% ipython --no-banner

In [1]: import numpy as np

In [2]: from numpy import linalg as LA

In [3]: np.set_printoptions(precision=1, suppress=True, linewidth=100, floatmode="fixed")

In [4]: def rd(a):
   ...:     return np.round(a, 1) + 0
   ...: 

In [5]: m1 = np.load("layer7.npy")

In [6]: print(m1)
[[-0.5 -0.9  1.7 -0.3 -0.1 -2.3]
 [-1.0 -0.8  0.1  0.1 -2.1 -0.7]
 [ 0.2 -1.4 -0.4 -0.1  0.2 -0.2]
 [ 0.2  0.0  1.7 -1.2 -1.9  1.0]
 [-0.1 -1.4 -1.0 -0.7  0.8  1.3]
 [-0.8  0.2  0.5  1.4 -1.8 -0.7]]

In [7]: rng = np.random.default_rng(40707)

In [8]: z = rng.permutation(6)

In [9]: B = m1[:, z] * rng.choice([-1, 1], 6)

In [10]: print(B)
[[ 0.1 -0.3  0.9  0.5  1.7 -2.3]
 [ 2.1  0.1  0.8  1.0  0.1 -0.7]
 [-0.2 -0.1  1.4 -0.2 -0.4 -0.2]
 [ 1.9 -1.2 -0.0 -0.2  1.7  1.0]
 [-0.8 -0.7  1.4  0.1 -1.0  1.3]
 [ 1.8  1.4 -0.2  0.8  0.5 -0.7]]

In [11]: left, _, Vt = LA.svd(m1.T @ B)

In [12]: print(z)
[4 3 1 0 2 5]

In [13]: print(rd(LA.lstsq(m1, B)[0]))
[[ 0.0  0.0  0.0 -1.0  0.0  0.0]
 [ 0.0  0.0 -1.0  0.0  0.0  0.0]
 [ 0.0  0.0  0.0  0.0  1.0  0.0]
 [ 0.0  1.0  0.0  0.0  0.0  0.0]
 [-1.0  0.0  0.0  0.0  0.0  0.0]
 [ 0.0  0.0  0.0  0.0  0.0  1.0]]

In [14]: W0 = np.load("arr.npy")

In [15]: print(W0)
[[ 4  4  2  2]
 [-2  2 -1  1]
 [ 6  6  6  6]
 [-3  3 -3  3]]

In [16]: x0 = np.array([-1, 5, 4, -1, -5, 2])

In [17]: rhs = m1 @ x0

In [18]: print(rd(rhs))
[ -1.0   6.4 -10.1  19.3 -11.6  10.0]

In [19]: print(rd(LA.solve(m1, rhs)))
[-1.0  5.0  4.0 -1.0 -5.0  2.0]

In [20]: print(rd(LA.solve(m1, rhs + m1[:, 4])))
[-1.0  5.0  4.0 -1.0 -4.0  2.0]

In [21]: print(rd(LA.solve(m1, m1[:, 5])))
[0.0 0.0 0.0 0.0 0.0 1.0]
